In [1]: import numpy as np

In [2]: import numpy.linalg as la

In [3]: np.set_printoptions(precision=2, suppress=True, linewidth=120, legacy="1.25")

In [4]: tidy = lambda a: np.round(a, 2) + 0

In [5]: m1 = np.array([[3.98, 7.06, 4.91, 33.99, -55.99],
   ...:     [3.05, -9.04, -3.96, 16.93, -39.92],
   ...:     [0.02, 0.02, -0.03, 16.04, -28.98],
   ...:     [-0.92, -5.01, -7.96, 21.04, -30.02],
   ...:     [-4.03, 22.05, 16.95, 31.99, -52.03],
   ...:     [-0.08, -0.03, -0.06, 16.01, -29.01]])

In [6]: U, sigma, Vt = la.svd(m1)

In [7]: np.argmax(sigma[:-1] / (sigma[1:] + 1e-6)) + 1
Out[7]: 4

In [8]: Y = U[:, :4] @ np.diag(sigma[:4]) @ Vt[:4]

In [9]: tidy(Y)
Out[9]: 
array([[  3.98,   7.06,   4.91,  33.99, -55.99],
       [  3.05,  -9.04,  -3.96,  16.93, -39.92],
       [  0.02,   0.01,  -0.02,  16.04, -28.98],
       [ -0.92,  -5.01,  -7.96,  21.04, -30.02],
       [ -4.03,  22.05,  16.95,  31.99, -52.03],
       [ -0.08,  -0.04,  -0.05,  16.01, -29.01]])

In [10]: la.matrix_rank(Y)
Out[10]: 4

In [11]: U, sigma, Vt = la.svd(Y)

In [12]: evecs = Vt[:(sigma > 1e-8).sum()]

In [13]: rng = np.random.default_rng(13560)

In [14]: x0 = Y[3] + 4 * Y[1] + rng.integers(2) * np.eye(5)[4]

In [15]: tidy(x0)
Out[15]: array([  11.28,  -41.15,  -23.82,   88.75, -189.71])

In [16]: tidy(la.norm(x0 - evecs.T @ evecs @ x0))
Out[16]: 0.0

In [17]: tidy(evecs.T @ evecs)
Out[17]: 
array([[ 0.99, -0.07,  0.07,  0.05,  0.03],
       [-0.07,  0.67,  0.36,  0.26,  0.14],
       [ 0.07,  0.36,  0.61, -0.28, -0.16],
       [ 0.05,  0.26, -0.28,  0.79, -0.11],
       [ 0.03,  0.14, -0.16, -0.11,  0.94]])

In [18]: la.matrix_rank(np.vstack([Y, x0]))
Out[18]: 4

In [19]: np.allclose(evecs.T @ evecs @ x0, x0)
Out[19]: True

In [20]: w1 = np.array([[0, 0, 1], [3, 2, 1], [-2, -1, -3], [1, 2, -2], [1, 1, 3]])

In [21]: beta = np.array([4, 2, 2])

In [22]: H = np.maximum(m1 @ w1 + beta, 0)

In [23]: tidy((H > 0).mean(axis=0))
Out[23]: array([0.17, 0.83, 0.  ])

In [24]: la.matrix_rank(H)
Out[24]: 2

In [25]: cent = np.array([[-7, -6, -3], [6, 5, -5], [7, 6, 6]])

In [26]: (H @ cent).round(6).argmax(axis=1)
Out[26]: array([0, 0, 0, 0, 0, 0])

In [27]: feats = np.load("out8.npy")

In [28]: feats
Out[28]: 
array([[-2,  2,  3,  2,  1, -1,  0],
       [ 2, -2,  2,  3,  2,  1, -1],
       [ 3,  2, -2,  2,  3,  2,  1],
       [ 2,  3,  2, -2,  2,  3,  2],
       [ 1,  2,  3,  2, -2,  2,  3],
       [-1,  1,  2,  3,  2, -2,  2],
       [ 0, -1,  1,  2,  3,  2, -2]])

In [29]: # equal to its transpose

In [30]: x0 = np.array([-3, 1, 3, 0, -2, -1, -3])

In [31]: feats @ np.eye(7)[0]
Out[31]: array([-2.,  2.,  3.,  2.,  1., -1.,  0.])

In [32]: la.norm(feats @ x0) <= la.norm(feats, 2) * la.norm(x0) + 1e-9
Out[32]: True

In [33]: (feats @ x0).argmax()
Out[33]: 0

In [34]: feats @ x0
Out[34]: array([ 16,  -4, -24, -10,   1,   2,   0])

In [35]: np.einsum("ij,j->i", feats, x0)
Out[35]: array([ 16,  -4, -24, -10,   1,   2,   0])

In [36]: O, R = la.qr(feats)

In [37]: tidy(np.abs(np.diag(R)))
Out[37]: array([4.8 , 5.09, 5.42, 5.13, 4.7 , 2.55, 1.61])

In [38]: tidy(O @ R)
Out[38]: 
array([[-2.,  2.,  3.,  2.,  1., -1.,  0.],
       [ 2., -2.,  2.,  3.,  2.,  1., -1.],
       [ 3.,  2., -2.,  2.,  3.,  2.,  1.],
       [ 2.,  3.,  2., -2.,  2.,  3.,  2.],
       [ 1.,  2.,  3.,  2., -2.,  2.,  3.],
       [-1.,  1.,  2.,  3.,  2., -2.,  2.],
       [ 0., -1.,  1.,  2.,  3.,  2., -2.]])

In [39]: tidy(abs(R[0, 0])), tidy(la.norm(feats[:, 0]))
Out[39]: (4.8, 4.8)

In [40]: np.trace(O @ O.T)
Out[40]: 7.0
